$ ipython --no-banner

In [1]: import numpy as np

In [2]: from numpy import linalg as LA

In [3]: np.set_printoptions(precision=1, suppress=True, linewidth=140, sign=" ")

In [4]: def tidy(a):
   ...:     return np.round(a, 1) + 0
   ...: 

In [5]: F = np.loadtxt("a.csv", delimiter=",")

In [6]: print(F)
[[ 14.7  -0.4  -0.7  13.5]
 [  3.1  -6.4   2.9 -18.5]
 [  6.5  -1.1  -1.7  18.8]
 [ -0.4   0.   19.   -6.2]
 [ -0.8  12.4  13.5  -7.9]
 [ -9.8  12.  -10.5  -7.1]
 [ -4.1  -4.    5.3  18.4]
 [-10.6  -7.6  15.2   0.6]
 [  9.8   9.5   7.6 -12.5]
 [  8.9 -11.5 -13.4  -2.9]
 [ 16.1   9.2   3.1   6.8]
 [  7.1   6.9 -17.4  -1. ]
 [  8.7 -17.5  -3.9  -1.9]
 [ -7.8   5.7  14.9   9.2]
 [ 18.5  -4.5   5.7   2.5]
 [  8.   -9.3  15.8  -0.2]
 [ 10.6  -0.6 -16.7  -2.7]
 [-13.9   4.6 -12.4  -5.6]
 [ -2.4  10.2   5.6 -16. ]
 [  4.7  12.7   5.9 -13.5]
 [  8.2  -2.5  -0.3  18.1]
 [  0.2  19.3  -4.9   1.7]
 [  2.1   7.1  18.5   1.9]
 [ -8.3 -17.7  -0.4   4.2]
 [ 14.9  -6.2  -4.6 -10.9]]

In [7]: other = np.c_[F[:, :3] @ np.array([[-1, 1, -5], [-3, 0, 0], [-4, 1, -3]]), np.array([-1, -2, -2, -2, 1, -2, 0, 1, 0, 2, 1, 1, -1, -1, 2, -2, -1, 1, 2, -1, 0, -2, 2, -2, -2])]

In [8]: print(tidy(other))
[[ -10.7   14.   -71.4   -1. ]
 [   4.5    6.   -24.2   -2. ]
 [   3.6    4.8  -27.4   -2. ]
 [ -75.6   18.6  -55.    -2. ]
 [ -90.4   12.7  -36.5    1. ]
 [  15.8  -20.3   80.5   -2. ]
 [  -5.1    1.2    4.6    0. ]
 [ -27.4    4.6    7.4    1. ]
 [ -68.7   17.4  -71.8    0. ]
 [  79.2   -4.5   -4.3    2. ]
 [ -56.1   19.2  -89.8    1. ]
 [  41.8  -10.3   16.7    1. ]
 [  59.4    4.8  -31.8   -1. ]
 [ -68.9    7.1   -5.7   -1. ]
 [ -27.8   24.2 -109.6    2. ]
 [ -43.3   23.8  -87.4   -2. ]
 [  58.    -6.1   -2.9   -1. ]
 [  49.7  -26.3  106.7    1. ]
 [ -50.6    3.2   -4.8    2. ]
 [ -66.4   10.6  -41.2   -1. ]
 [   0.5    7.9  -40.1    0. ]
 [ -38.5   -4.7   13.7   -2. ]
 [ -97.4   20.6  -66.     2. ]
 [  63.    -8.7   42.7   -2. ]
 [  22.1   10.3  -60.7   -2. ]]

In [9]: print(LA.matrix_rank(np.c_[F, other]))
5

In [10]: print(tidy(LA.lstsq(F, other[:, 0])[0]))
[-1. -3. -4.  0.]

In [11]: print(LA.matrix_rank(other))
4

In [12]: print(tidy(LA.norm(other - F @ LA.lstsq(F, other)[0], axis=0)))
[ 0.   0.   0.   7.6]

In [13]: Xs = (F - F.mean(axis=0)) / F.std(axis=0)

In [14]: print(np.argwhere(np.abs(Xs) > 2))
[]

In [15]: beta = LA.lstsq(np.delete(Xs, 1, axis=1), Xs[:, 1])[0]

In [16]: print(tidy(beta))
[-0.1  0.  -0.2]

In [17]: print(tidy(1 - np.var(Xs[:, 1] - np.delete(Xs, 1, axis=1) @ beta)))
0.1

In [18]: rng = np.random.default_rng(18)

In [19]: lab = rng.permutation(4)

In [20]: other = F[:, lab] * rng.choice([-1, 1], 4)

In [21]: print(other)
[[-14.7   0.7   0.4  13.5]
 [ -3.1  -2.9   6.4 -18.5]
 [ -6.5   1.7   1.1  18.8]
 [  0.4 -19.   -0.   -6.2]
 [  0.8 -13.5 -12.4  -7.9]
 [  9.8  10.5 -12.   -7.1]
 [  4.1  -5.3   4.   18.4]
 [ 10.6 -15.2   7.6   0.6]
 [ -9.8  -7.6  -9.5 -12.5]
 [ -8.9  13.4  11.5  -2.9]
 [-16.1  -3.1  -9.2   6.8]
 [ -7.1  17.4  -6.9  -1. ]
 [ -8.7   3.9  17.5  -1.9]
 [  7.8 -14.9  -5.7   9.2]
 [-18.5  -5.7   4.5   2.5]
 [ -8.  -15.8   9.3  -0.2]
 [-10.6  16.7   0.6  -2.7]
 [ 13.9  12.4  -4.6  -5.6]
 [  2.4  -5.6 -10.2 -16. ]
 [ -4.7  -5.9 -12.7 -13.5]
 [ -8.2   0.3   2.5  18.1]
 [ -0.2   4.9 -19.3   1.7]
 [ -2.1 -18.5  -7.1   1.9]
 [  8.3   0.4  17.7   4.2]
 [-14.9   4.6   6.2 -10.9]]

In [22]: U, _, VT = LA.svd(F.T @ other)

In [23]: print(lab)
[ 0  2  1  3]

In [24]: print(tidy(U @ VT))
[[-1.  0.  0.  0.]
 [ 0.  0. -1.  0.]
 [ 0. -1.  0.  0.]
 [ 0.  0.  0.  1.]]
